% python3 -q
>>> import numpy as np
>>> np.set_printoptions(suppress=True, linewidth=160)
>>> def rnd(a):
...     return np.round(a, 2) + 0
... 
>>> M = np.loadtxt("layer7.csv", delimiter=",")
>>> print(M)
[[ 1.  1.  3.  4. -1.  9.  5.  1.  4.]
 [ 5. -5. -3.  4.  4.  4.  0.  4.  8.]
 [ 1.  4. -5. -3.  1.  5.  0.  3.  1.]
 [-5.  0. -4. -5. -5.  1.  7.  1.  3.]
 [-1. -3. -4.  3.  4.  6.  9.  6.  9.]
 [ 0.  0.  0.  0.  0. -5.  4.  3.  1.]
 [ 0.  0.  0.  0.  0. -4. -5.  0. -5.]
 [ 0.  0.  0.  0.  0. -2.  2.  5.  3.]
 [ 0.  0.  0.  0.  0. -1.  2. -2.  3.]]
>>> vec = np.array([1, 1, 1, 2, 2, 1, 2, 0, 1])
>>> h1 = np.maximum(M @ vec, 0)
>>> print(np.flatnonzero(h1 > 1e-9))
[0 1 2 4 5 7 8]
>>> print(M * (h1 > 1e-9)[:, None])
[[ 1.  1.  3.  4. -1.  9.  5.  1.  4.]
 [ 5. -5. -3.  4.  4.  4.  0.  4.  8.]
 [ 1.  4. -5. -3.  1.  5.  0.  3.  1.]
 [-0.  0. -0. -0. -0.  0.  0.  0.  0.]
 [-1. -3. -4.  3.  4.  6.  9.  6.  9.]
 [ 0.  0.  0.  0.  0. -5.  4.  3.  1.]
 [ 0.  0.  0.  0.  0. -0. -0.  0. -0.]
 [ 0.  0.  0.  0.  0. -2.  2.  5.  3.]
 [ 0.  0.  0.  0.  0. -1.  2. -2.  3.]]
>>> print(np.maximum(M @ (3 * vec), 0))
[102.  75.   6.   0. 117.  12.   0.  15.  18.]
>>> print(np.diff(M, axis=0))
[[  4.  -6.  -6.   0.   5.  -5.  -5.   3.   4.]
 [ -4.   9.  -2.  -7.  -3.   1.   0.  -1.  -7.]
 [ -6.  -4.   1.  -2.  -6.  -4.   7.  -2.   2.]
 [  4.  -3.   0.   8.   9.   5.   2.   5.   6.]
 [  1.   3.   4.  -3.  -4. -11.  -5.  -3.  -8.]
 [  0.   0.   0.   0.   0.   1.  -9.  -3.  -6.]
 [  0.   0.   0.   0.   0.   2.   7.   5.   8.]
 [  0.   0.   0.   0.   0.   1.   0.  -7.   0.]]
>>> print(rnd(np.linalg.norm(M)))
32.22
>>> print(M.shape)
(9, 9)
>>> data = np.loadtxt("arr.csv", delimiter=",")
>>> print(data)
[[ 1.  0.  0.  0.  0.  0.]
 [ 2.  1.  0.  0.  0.  0.]
 [ 2. -2.  1.  0.  0.  0.]
 [ 0.  2.  1.  1.  0.  0.]
 [ 1. -2. -3.  0.  1.  0.]
 [-3. -1. -1. -3.  3.  1.]]
>>> # triangular
>>> B = data[0, 0] * data[1:] - np.outer(data[1:, 0], data[0])
>>> print(B)
[[ 0.  1.  0.  0.  0.  0.]
 [ 0. -2.  1.  0.  0.  0.]
 [ 0.  2.  1.  1.  0.  0.]
 [ 0. -2. -3.  0.  1.  0.]
 [ 0. -1. -1. -3.  3.  1.]]
>>> print(np.flatnonzero(~B.round(6).any(axis=1)))
[]
>>> print(data[:, 0] / data[0, 0])
[ 1.  2.  2.  0.  1. -3.]
>>> A = np.load("dump.npy")
>>> print(A)
[[-0.54  1.8   9.25]
 [-0.63 -0.81  9.96]
 [-1.06  0.56  9.02]
 [ 0.    1.22  9.15]
 [-0.16  0.06  8.59]
 [ 1.98  0.98  9.64]
 [ 2.2   0.48  8.04]
 [-0.3   0.08  8.39]
 [-0.89 -0.59  7.29]
 [ 1.79 -0.03  8.31]
 [ 1.11 -0.25  8.89]
 [ 3.55  0.79  9.27]
 [-1.48  1.05  9.09]]
>>> vec = np.array([3, 1, 3])
>>> rhs = A @ vec
>>> beta, lr = np.zeros(3), 1 / np.linalg.norm(A, 2) ** 2
>>> for i in range(6):
...     beta -= lr * A.T @ (A @ beta - rhs)
...     if i % 1 == 0: print(i, round(np.linalg.norm(A @ beta - rhs), 2))
... 
0 14.99
1 14.58
2 14.19
3 13.8
4 13.43
5 13.06
>>> print(rnd(np.linalg.cond(A)))
12.48
>>> print(rnd(beta))
[0.6  0.2  3.16]
>>> G = np.cov(A, rowvar=False)
>>> print(np.median(A, axis=0))
[-0.16  0.48  9.02]
>>> print(rnd(np.corrcoef(A.T)))
[[1.   0.08 0.04]
 [0.08 1.   0.34]
 [0.04 0.34 1.  ]]
>>> print(np.argsort(-A.std(axis=0).round(6), kind="stable"))
[0 1 2]
>>> print(rnd(G))
[[2.36 0.09 0.04]
 [0.09 0.57 0.18]
 [0.04 0.18 0.5 ]]
>>> print(rnd(np.linalg.eigvalsh(G)[::-1]))
[2.37 0.72 0.35]
>>> print(np.argwhere(np.triu(np.abs(np.corrcoef(A.T)) > 0.8, 1)))
[]
>>> Q, r_ = np.linalg.qr(A)
>>> print(np.allclose(r_.T @ r_, A.T @ A))
True
>>> print(rnd(Q @ r_))
[[-0.54  1.8   9.25]
 [-0.63 -0.81  9.96]
 [-1.06  0.56  9.02]
 [ 0.    1.22  9.15]
 [-0.16  0.06  8.59]
 [ 1.98  0.98  9.64]
 [ 2.2   0.48  8.04]
 [-0.3   0.08  8.39]
 [-0.89 -0.59  7.29]
 [ 1.79 -0.03  8.31]
 [ 1.11 -0.25  8.89]
 [ 3.55  0.79  9.27]
 [-1.48  1.05  9.09]]
>>> print(rnd(Q.T @ Q))
[[1. 0. 0.]
 [0. 1. 0.]
 [0. 0. 1.]]
>>> print(Q.shape, r_.shape)
(13, 3) (3, 3)
>>> print(rnd(r_))
[[  5.54   0.6    8.98]
 [  0.     2.94  14.93]
 [  0.     0.   -26.79]]
>>> print(np.trace(Q @ Q.T))
3.0
>>> P = np.triu(np.array([[0, -1, -1], [2, 0, 3], [1, -1, 2]]), 1) + np.eye(3)
>>> B = P @ r_ @ np.linalg.inv(P)
>>> print(rnd(np.linalg.det(B)))
-437.24
>>> print(rnd(np.trace(B)), rnd(np.trace(r_)))
-18.31 -18.31
>>> arr = np.loadtxt("x.csv", delimiter=",")
>>> print(arr)
[[0. 1. 2. 0. 2. 3.]
 [0. 0. 1. 1. 3. 2.]
 [0. 0. 0. 2. 1. 3.]
 [0. 0. 0. 0. 3. 3.]
 [0. 0. 0. 0. 0. 3.]
 [0. 0. 0. 0. 0. 0.]]
>>> print(np.linalg.matrix_rank(arr, rtol=0.1))
4
>>> print(rnd(np.linalg.norm(arr, 2) / np.linalg.norm(arr)))
0.91
>>> print([round(float(x), 2) for x in np.linalg.svd(arr, compute_uv=False)[:3]])
[7.8, 2.57, 2.0]
>>> print(rnd(np.linalg.norm(arr)))
8.6
>>> np.zeros(6, 6)
Traceback (most recent call last):
  File "<python-input-52>", line 1, in <module>
    np.zeros(6, 6)
    ~~~~~~~~^^^^^^
TypeError: Cannot interpret '6' as a data type
>>> print(arr - arr[0])
[[ 0.  0.  0.  0.  0.  0.]
 [ 0. -1. -1.  1.  1. -1.]
 [ 0. -1. -2.  2. -1.  0.]
 [ 0. -1. -2.  0.  1.  0.]
 [ 0. -1. -2.  0. -2.  0.]
 [ 0. -1. -2.  0. -2. -3.]]
>>> print(np.linalg.matrix_rank(arr))
5
>>> print(np.count_nonzero(arr))
14
>>> print(np.abs(arr).max())
3.0
>>> print(np.diff(arr, axis=0))
[[ 0. -1. -1.  1.  1. -1.]
 [ 0.  0. -1.  1. -2.  1.]
 [ 0.  0.  0. -2.  2.  0.]
 [ 0.  0.  0.  0. -3.  0.]
 [ 0.  0.  0.  0.  0. -3.]]
>>> print(rnd(np.linalg.svd(arr, compute_uv=False)))
[7.8  2.57 2.   1.56 0.29 0.  ]
>>> Uu, sv, VT = np.linalg.svd(arr)
>>> evecs = VT[:(sv > 1e-8).sum()]
>>> rng = np.random.default_rng(32)
>>> vec = arr[0] + 5 * arr[3] + rng.integers(2) * np.eye(6)[2]
>>> print(vec)
[ 0.  1.  3.  0. 17. 18.]
>>> print(np.linalg.matrix_rank(np.vstack([arr, vec])))
5
>>> print(rnd(np.linalg.norm(vec - evecs.T @ evecs @ vec)))
0.0
>>> def softmax(z):
...     e = np.exp(z - z.max(axis=-1, keepdims=True))
...     return e / e.sum(axis=-1, keepdims=True)
... 
>>> print(rnd(softmax(arr[3])))
[0.02 0.02 0.02 0.02 0.45 0.45]
>>> print(rnd(softmax(10 * arr[3])))
[0.  0.  0.  0.  0.5 0.5]
>>> print(rnd(softmax(arr).sum(axis=1)))
[1. 1. 1. 1. 1. 1.]
>>> print(rnd(softmax(arr[3] + 3)))
[0.02 0.02 0.02 0.02 0.45 0.45]
>>> att = arr @ arr.T / np.sqrt(6)
>>> print(rnd(softmax(att)))
[[0.64 0.12 0.04 0.19 0.02 0.  ]
 [0.23 0.35 0.07 0.35 0.01 0.  ]
 [0.14 0.14 0.46 0.2  0.06 0.  ]
 [0.17 0.17 0.05 0.59 0.01 0.  ]
 [0.23 0.07 0.23 0.23 0.23 0.01]
 [0.17 0.17 0.17 0.17 0.17 0.17]]
>>> print(rnd(softmax(att)[3] @ arr))
[0.   0.17 0.52 0.27 2.68 2.83]
>>> print(rnd(softmax(att + np.triu(np.full(att.shape, -np.inf), 1))))
[[1.   0.   0.   0.   0.   0.  ]
 [0.4  0.6  0.   0.   0.   0.  ]
 [0.19 0.19 0.63 0.   0.   0.  ]
 [0.18 0.18 0.05 0.6  0.   0.  ]
 [0.23 0.07 0.23 0.23 0.23 0.  ]
 [0.17 0.17 0.17 0.17 0.17 0.17]]
>>> K = np.load("m.npy")
>>> print(K)
[[ 1 -1  1 -1 -1  1 -1  1]
 [ 1  1  1  1 -1 -1 -1 -1]
 [ 1  1 -1 -1  1  1 -1 -1]]
>>> t3 = np.stack([K, 3 * K, K[::-1]])
>>> print(np.linalg.matrix_rank(t3))
[3 3 3]
>>> print(t3.sum(axis=0))
[[ 5 -3  3 -5 -3  5 -5  3]
 [ 5  5  5  5 -5 -5 -5 -5]
 [ 5  3 -3 -5  3  5 -5 -3]]
>>> print(np.einsum("bij,cij->bc", t3, t3))
[[ 24  72   8]
 [ 72 216  24]
 [  8  24  24]]
>>> feats = np.loadtxt("a.csv", delimiter=",")
>>> print(feats)
[[ 1.05 -1.03  2.2   0.43]
 [-1.4   1.68 -4.81 -1.34]
 [ 0.27 -0.13  0.03 -0.07]
 [ 0.07  0.96 -3.27 -1.34]
 [-1.12  0.8  -1.54 -0.13]
 [-0.71  1.31 -4.16 -1.39]
 [ 0.99 -1.53  4.99  1.59]
 [ 0.69  0.   -0.34 -0.36]
 [-0.07  0.02  0.79  0.41]
 [-1.88  2.04 -5.09 -1.25]
 [-1.69  0.51 -0.35  0.57]
 [ 0.65  0.31 -1.11 -0.59]
 [ 1.18 -1.21  3.03  0.69]
 [-0.2   0.23  0.82  0.51]
 [-0.74  0.45 -1.76 -0.49]
 [ 0.16 -0.52  2.03  0.76]
 [-0.77  0.35 -0.84 -0.09]
 [-0.46  0.57 -1.68 -0.47]
 [-2.3   1.47 -3.67 -0.59]
 [-0.61  0.15 -0.51 -0.01]
 [-1.85  2.21 -6.34 -1.76]
 [-1.16  0.33 -0.06  0.44]
 [-0.12  0.04 -0.51 -0.12]
 [-0.44 -0.57  2.2   1.01]
 [-0.6   0.42 -1.78 -0.53]
 [ 0.41  0.75 -2.1  -0.89]
 [-1.25  1.71 -5.46 -1.74]
 [-0.09  0.26 -0.39 -0.07]
 [-0.12 -0.01 -0.4  -0.19]
 [ 0.71 -0.87  2.5   0.77]
 [-0.35  0.18 -0.59 -0.13]
 [ 0.91 -0.78  1.62  0.22]
 [ 0.04  0.11  0.12  0.12]
 [-0.99  0.64 -1.28 -0.13]
 [-0.22  0.23 -1.09 -0.37]
 [-0.36  1.17 -3.73 -1.35]]
>>> cen = feats - feats.mean(axis=0)
>>> evecs = np.linalg.svd(cen)[2][:3]
>>> B = cen - cen @ evecs.T @ evecs
>>> print(np.linalg.norm(B, axis=1).round(6).argmax())
22
>>> print(rnd(np.linalg.norm(B) / np.linalg.norm(cen)))
0.01
>>> print(rnd((cen @ evecs.T).std(axis=0)))
[2.82 0.65 0.14]
>>> print(rnd(B.std(axis=0)))
[0.01 0.01 0.01 0.02]
>>> F = np.loadtxt("block18.csv", delimiter=",")
>>> print(rnd(F))
[[ 0.25 -0.03 -0.11 -0.64  0.79 -0.06]
 [-0.03 -0.53  0.03 -0.35  0.01  1.37]
 [-0.11  0.03  0.07  0.08 -0.19 -0.36]
 [-0.64 -0.35  0.08  1.27  0.81  0.78]
 [ 0.79  0.01 -0.19  0.81  0.06  0.  ]
 [-0.06  1.37 -0.36  0.78  0.   -0.11]]
>>> # rows and columns are dependent
>>> rk = np.linalg.matrix_rank(F)
>>> print(rk)
5
>>> ns = np.linalg.svd(F)[2][rk:].T
>>> print([int(np.linalg.matrix_rank(F[:, :j + 1])) for j in range(6)])
[1, 2, 3, 4, 5, 5]
>>> print(np.linalg.matrix_rank(F.T @ F), np.linalg.matrix_rank(F @ F.T))
5 5
>>> print([int(np.linalg.matrix_rank(np.delete(F, i, axis=0))) for i in range(6)])
[5, 5, 5, 5, 5, 5]
>>> print(rnd(ns[:, 0] / ns[np.abs(ns[:, 0]).round(6).argmax(), 0]))
[0.22 0.27 1.   0.01 0.1  0.09]
